>>> import numpy as np
>>> np.set_printoptions(precision=2, suppress=True, linewidth=100, legacy="1.25")
>>> W0 = np.load("case15.npy")
>>> W0
array([[4, 1, 4, 0],
       [0, 4, 2, 3],
       [0, 0, 3, 2],
       [0, 0, 0, 0]])
>>> Uu, sigma, VT = np.linalg.svd(W0)
>>> sigma
array([7.12, 4.35, 2.3 , 0.  ])
>>> out = Uu[:, :3] @ np.diag(sigma[:3]) @ VT[:3]
>>> round(np.linalg.norm(W0 - out, 2), 2), sigma[3]
(0.0, 0.0)
>>> round(float(np.abs(W0 - out).max()), 2)
0.0
>>> print(round(float(np.linalg.norm(W0 - out) / np.linalg.norm(W0)), 2))
0.0
>>> print(np.argsort(-np.linalg.norm(W0, axis=0).round(6), kind="stable")[:3])
[2 1 0]
>>> np.linalg.matrix_rank(W0, rtol=0.1)
3
>>> np.linalg.cond(W0) > 100
True
>>> C = np.array([[-3, -2, 2], [-1, 2, -1], [-3, -1, -2]])
>>> rng = np.random.default_rng(4066)
>>> arr = (rng.random((17, 3)) < 0.25) @ C
>>> print(arr)
[[-1  2 -1]
 [ 0  0  0]
 [ 0  0  0]
 [-4  1 -3]
 [ 0  0  0]
 [ 0  0  0]
 [ 0  0  0]
 [-1  2 -1]
 [-6 -3  0]
 [ 0  0  0]
 [ 0  0  0]
 [-1  2 -1]
 [-4  1 -3]
 [-4  1 -3]
 [ 0  0  0]
 [ 0  0  0]
 [ 0  0  0]]
>>> # row 2 repeats row 1
>>> cov = np.cov(arr, rowvar=False)
>>> np.polyfit(arr[:, 1], arr[:, 2], 1)
array([-0.49, -0.53])
>>> cov.shape
(3, 3)
>>> np.argwhere(np.triu(np.abs(np.corrcoef(arr.T)) > 0.8, 1))
array([], shape=(0, 2), dtype=int64)
>>> Xs = arr - arr.mean(axis=0)
>>> Uu, sigma, VT = np.linalg.svd(Xs, full_matrices=False)
>>> sigma
array([8.52, 5.49, 1.33])
>>> np.abs(Uu[:, 0]).argmax()
8
>>> round(float((sigma ** 2).sum() ** 2 / (sigma ** 4).sum()), 2)
1.77
>>> np.abs(VT[0]).argmax()
0
>>> np.abs(VT[-1])
array([0.37, 0.54, 0.75])
>>> np.searchsorted(np.cumsum(sigma ** 2) / (sigma ** 2).sum(), 0.9) + 1
2
>>> VT[0] * np.sign(VT[0, np.abs(VT[0]).argmax()])
array([0.91, 0.04, 0.42])
>>> np.round(Xs.mean(axis=0), 2) + 0
array([0., 0., 0.])
>>> Xs = (arr - arr.mean(axis=0)) / arr.std(axis=0)
>>> np.argwhere(np.abs(Xs) > 2)
array([[ 3,  2],
       [ 8,  0],
       [ 8,  1],
       [12,  2],
       [13,  2]])
>>> Xs.std(axis=0)
array([1., 1., 1.])
>>> beta = np.linalg.lstsq(np.delete(Xs, 0, axis=1), Xs[:, 0])[0]
>>> beta
array([0.71, 1.02])
>>> np.abs(beta).argmax()
1
>>> M = np.loadtxt("mat.csv", delimiter=",")
>>> M
array([[ 4., -2.,  0.,  0.],
       [-2.,  1.,  0.,  0.],
       [ 0.,  0.,  0.,  0.],
       [ 0.,  0.,  0.,  0.]])
>>> evals, vecs = np.linalg.eigh(M)
>>> x = np.array([-2, 1, -1, 1])
>>> x @ M @ x
25.0
>>> vecs * np.maximum(evals, 0) @ vecs.T
array([[ 4., -2.,  0.,  0.],
       [-2.,  1.,  0.,  0.],
       [ 0.,  0.,  0.,  0.],
       [ 0.,  0.,  0.,  0.]])
>>> np.linalg.eigvalsh(M[1:, 1:])
array([0., 0., 1.])
>>> A = np.load("a.npy")
>>> A
array([[  1.,  -3.,   0.],
       [  6.,  10.,   0.],
       [-18.,  -9.,  -5.]])
>>> lab = rng.permutation(3)
>>> lab
array([2, 0, 1])
>>> out = A[lab][:, lab]
>>> np.trace(out)
6.0
>>> np.round(np.linalg.det(out), 2), round(np.linalg.det(A[lab]), 2)
(-140.0, -140.0)
>>> np.sort(np.abs(np.linalg.eigvals(out)))
array([4., 5., 7.])
>>> print(np.allclose(out, A))
False
>>> proj = np.triu(np.array([[1, -1, 4], [5, -3, 2], [-4, 2, 1]]), 1) + np.eye(3)
>>> out = proj @ A @ np.linalg.inv(proj)
>>> print(out)
[[ -77. -126.  540.]
 [ -30.  -38.  186.]
 [ -18.  -27.  121.]]
>>> np.linalg.matrix_rank(out)
3
>>> f = np.array([-2, -1, -1])
>>> out = A + np.outer(f, np.eye(3)[0])
>>> round(np.linalg.det(out) / np.linalg.det(A), 2), round(1 + np.linalg.solve(A, f)[0], 2)
(0.18, 0.18)
>>> np.linalg.matrix_rank(np.linalg.inv(out) - np.linalg.inv(A), tol=1e-8)
1
>>> np.linalg.matrix_rank(out - A)
1
>>> ang = np.radians(45)
>>> Rm = np.eye(3)
>>> Rm[1, 1] = Rm[2, 2] = np.cos(ang)
>>> Rm[1, 2], Rm[2, 1] = -np.sin(ang), np.sin(ang)
>>> print(Rm)
[[ 1.    0.    0.  ]
 [ 0.    0.71 -0.71]
 [ 0.    0.71  0.71]]
>>> out = A @ Rm.T
>>> round(np.linalg.det(Rm), 2), np.round(np.trace(Rm), 2)
(1.0, 2.41)
>>> np.allclose(A @ A.T, out @ out.T)
True
>>> out
array([[  1.  ,  -2.12,  -2.12],
       [  6.  ,   7.07,   7.07],
       [-18.  ,  -2.83,  -9.9 ]])
>>> T = np.stack([out, -3 * out, out[::-1]])
>>> print(np.linalg.matrix_rank(T))
[3 3 3]
>>> T.shape
(3, 3, 3)
>>> np.linalg.norm(T, axis=(1, 2))
array([24., 72., 24.])
>>> (T @ out.T).shape
(3, 3, 3)
>>> data = np.load("sample15.npy")
>>> data
array([[ 0,  0,  0,  0],
       [22, 25,  0, 30],
       [ 0,  0,  0,  0],
       [ 7,  8,  0,  9],
       [ 1, 11,  0,  9],
       [13, 12,  2, 15],
       [14,  8,  9, 12],
       [ 0,  0, 19,  0],
       [21,  0, 38,  3],
       [17, 10, 10, 15],
       [30, 35,  0, 42],
       [ 0,  0,  0,  0]])
>>> # rows 0 and 2 are equal
>>> x = np.array([0, 1, -1, -3])
>>> rhs = data @ x
>>> np.round(np.linalg.solve(data.T @ data, data.T @ rhs), 2) + 0
array([ 0.,  1., -1., -3.])
>>> rhs = rhs + 0.02 * rng.normal(size=12)
>>> rhs.round(2) + 0
array([ -0.02, -65.  ,   0.  , -19.01, -15.99, -34.97, -37.02, -19.02, -47.01, -44.97, -90.97,
        -0.03])
>>> beta, *_ = np.linalg.lstsq(data, rhs)
>>> round(float(np.linalg.norm(rhs - data @ beta)), 2)
0.06
>>> beta.round(2) + 0
array([ 0.,  1., -1., -3.])
>>> cov = np.cov(data, rowvar=False)
>>> round(float(np.corrcoef(data[:, 3], data[:, 2])[0, 1]), 2)
-0.28
>>> np.linalg.eigvalsh(cov)[::-1]
array([382.17, 152.7 ,   7.81,   0.33])
>>> x = np.array([3, 6, 3, 0])
>>> data @ (2 * x)
array([  0, 432,   0, 138, 138, 234, 234, 114, 354, 282, 600,   0])
>>> J = np.load("block15.npy")
>>> J
array([[ 8,  9,  8,  9],
       [ 4, -6,  4, -6],
       [ 8,  9,  8,  9],
       [ 4, -6,  4, -6]])
>>> # column 2 repeats column 0
>>> proj = np.triu(np.array([[-9, 5, 1, 3], [-3, 1, 6, 1], [4, -5, 0, 0], [2, 5, 7, 5]]), 1) + np.eye(4)
>>> out = proj @ J @ np.linalg.inv(proj)
>>> np.trace(out), np.trace(J)
(4.0, 4)
>>> out
array([[  48., -270., 1620.,   96.],
       [  56., -238., 1428.,  112.],
       [   8.,  -31.,  186.,   16.],
       [   4.,  -26.,  156.,    8.]])
>>> rank = np.linalg.matrix_rank(J)
>>> rank
2
>>> null = np.linalg.svd(J)[2][rank:].T
>>> np.linalg.matrix_rank(J.T @ J), np.linalg.matrix_rank(J @ J.T)
(2, 2)
>>> [int(np.linalg.matrix_rank(J[:i])) for i in range(1, len(J) + 1)]
[1, 2, 2, 2]
>>> np.allclose(J @ null, 0)
True
